>>> import numpy as np
>>> import numpy.linalg as la
>>> np.set_printoptions(suppress=True, linewidth=200)
>>> mat = np.load("case1.npy")
>>> mat
array([[ 1, -1, -1,  1,  1, -1, -1,  1],
       [ 1,  1,  1,  1,  1,  1,  1,  1],
       [ 1,  1,  1,  1, -1, -1, -1, -1],
       [ 1,  1, -1, -1,  1,  1, -1, -1]])
>>> W1 = np.array([[-7, -3, 5, 1, 8],
...     [0, 9, 0, 9, 4],
...     [2, 2, 4, 6, -1],
...     [-3, -2, -6, -4, 0],
...     [4, -3, -2, 9, 0],
...     [3, -9, 4, -3, 7],
...     [2, 7, -8, 7, -3],
...     [2, -6, 3, -3, -3]])
>>> c = np.array([2, 7, 2, 8, 3])
>>> act = np.maximum(mat @ W1 + c, 0)
>>> act
array([[ 0,  0,  2,  0,  1],
       [ 5,  2,  2, 30, 15],
       [ 0, 24,  8, 10, 13],
       [ 0,  0, 16, 18, 29]])
>>> la.matrix_rank(act)
np.int64(4)
>>> cent = np.array([[-5, -7], [3, 6], [1, 4], [-6, -3], [3, -1]])
>>> act @ cent
array([[   5,    7],
       [-152, -120],
       [  59,  133],
       [  -5,  -19]])
>>> vec = np.array([-2, -2, 0, 0, 2, 1, 1, 0])
>>> h = np.maximum(mat @ vec, 0)
>>> np.maximum(mat @ (3 * vec), 0)
array([0, 0, 0, 0])
>>> np.flatnonzero(h > 1e-9)
array([], dtype=int64)
>>> vec = np.array([1, 1, 2, 1, 1, 1, 3, 0])
>>> np.sign((mat @ vec).round(6))
array([-1,  1,  0, -1])
>>> mat @ vec
array([-4, 10,  0, -2])
>>> la.norm(mat @ vec) <= la.norm(mat, 2) * la.norm(vec) + 1e-9
np.True_
>>> (mat * vec).sum(axis=1)
array([-4, 10,  0, -2])
>>> (mat @ vec).argmax()
np.int64(1)
>>> blk = np.stack([mat, 2 * mat, mat[::-1]])
>>> la.matrix_rank(blk.reshape(3, -1))
np.int64(2)
>>> np.einsum("bij,cij->bc", blk, blk)
array([[ 32,  64,   0],
       [ 64, 128,   0],
       [  0,   0,  32]])
>>> arr = np.load("run3.npy")
>>> arr
array([[ 2., -1.,  0.],
       [ 2., -1.,  0.],
       [ 2., -1.,  0.]])
>>> ang = np.radians(30)
>>> r_ = np.eye(3)
>>> r_[1, 1] = r_[2, 2] = np.cos(ang)
>>> r_[1, 2], r_[2, 1] = -np.sin(ang), np.sin(ang)
>>> r_.round(2)
array([[ 1.  ,  0.  ,  0.  ],
       [ 0.  ,  0.87, -0.5 ],
       [ 0.  ,  0.5 ,  0.87]])
>>> A2 = arr @ r_.T
>>> np.allclose(arr @ arr.T, A2 @ A2.T)
True
>>> round(float(la.det(r_)), 2), round(np.trace(r_), 2)
(1.0, np.float64(2.73))
>>> blk = np.stack([arr, -1 * arr, arr[::-1]])
>>> (blk @ arr.T).shape
(3, 3, 3)
>>> blk.shape
(3, 3, 3)
>>> np.round(la.norm(blk, axis=(1, 2)), 2)
array([3.87, 3.87, 3.87])
>>> W1 = np.array([[-3, 4, -3, -1], [1, 5, -2, 5], [5, 5, -1, 0]])
>>> c = np.array([-3, -1, 0, -2])
>>> act = np.maximum(arr @ W1 + c, 0)
>>> la.matrix_rank(act)
np.int64(1)
>>> cent = np.array([[-5, -4, -7], [3, -2, -1], [8, -1, 7], [5, -2, 8]])
>>> W1 @ cent
array([[ -2,   9, -12],
       [ 19, -22,  14],
       [-18, -29, -47]])
>>> (act @ cent).round(6).argmax(axis=1)
array([0, 0, 0])
>>> feats = np.load("out1.npy")
>>> feats
array([[7, 6, 6],
       [6, 7, 6],
       [6, 6, 7]])
>>> vec = np.ones(3)
>>> for _ in range(3):
...     vec = feats @ vec
...     vec /= la.norm(vec)
...     print(round(vec @ feats @ vec, 2))
... 
19.0
19.0
19.0
>>> vec.round(2)
array([0.58, 0.58, 0.58])
>>> np.round(la.norm(feats, 2) / la.norm(feats), 2)
np.float64(1.0)
>>> [round(float(x), 2) for x in la.svd(feats, compute_uv=False)[:3]]
[19.0, 1.0, 1.0]
>>> la.matrix_rank(feats, rtol=0.1)
np.int64(1)
>>> np.argsort(-la.norm(feats, axis=0).round(6), kind="stable")[:3]
array([0, 1, 2])
>>> np.round(np.abs(la.svd(feats)[2][-1]), 2)
array([0.  , 0.71, 0.71])
>>> Q, r_ = la.qr(feats)
>>> r_.round(2)
array([[-11.  , -10.91, -10.91],
       [  0.  ,  -1.41,  -0.7 ],
       [  0.  ,   0.  ,   1.22]])
>>> np.allclose(r_.T @ r_, feats.T @ feats)
True
>>> np.round(Q.T @ Q, 2) + 0
array([[1., 0., 0.],
       [0., 1., 0.],
       [0., 0., 1.]])
>>> round(abs(r_[0, 0]), 2), np.round(la.norm(feats[:, 0]), 2)
(np.float64(11.0), np.float64(11.0))
>>> np.round(np.trace(Q @ Q.T), 2)
np.float64(3.0)
>>> Q.shape, r_.shape
((3, 3), (3, 3))
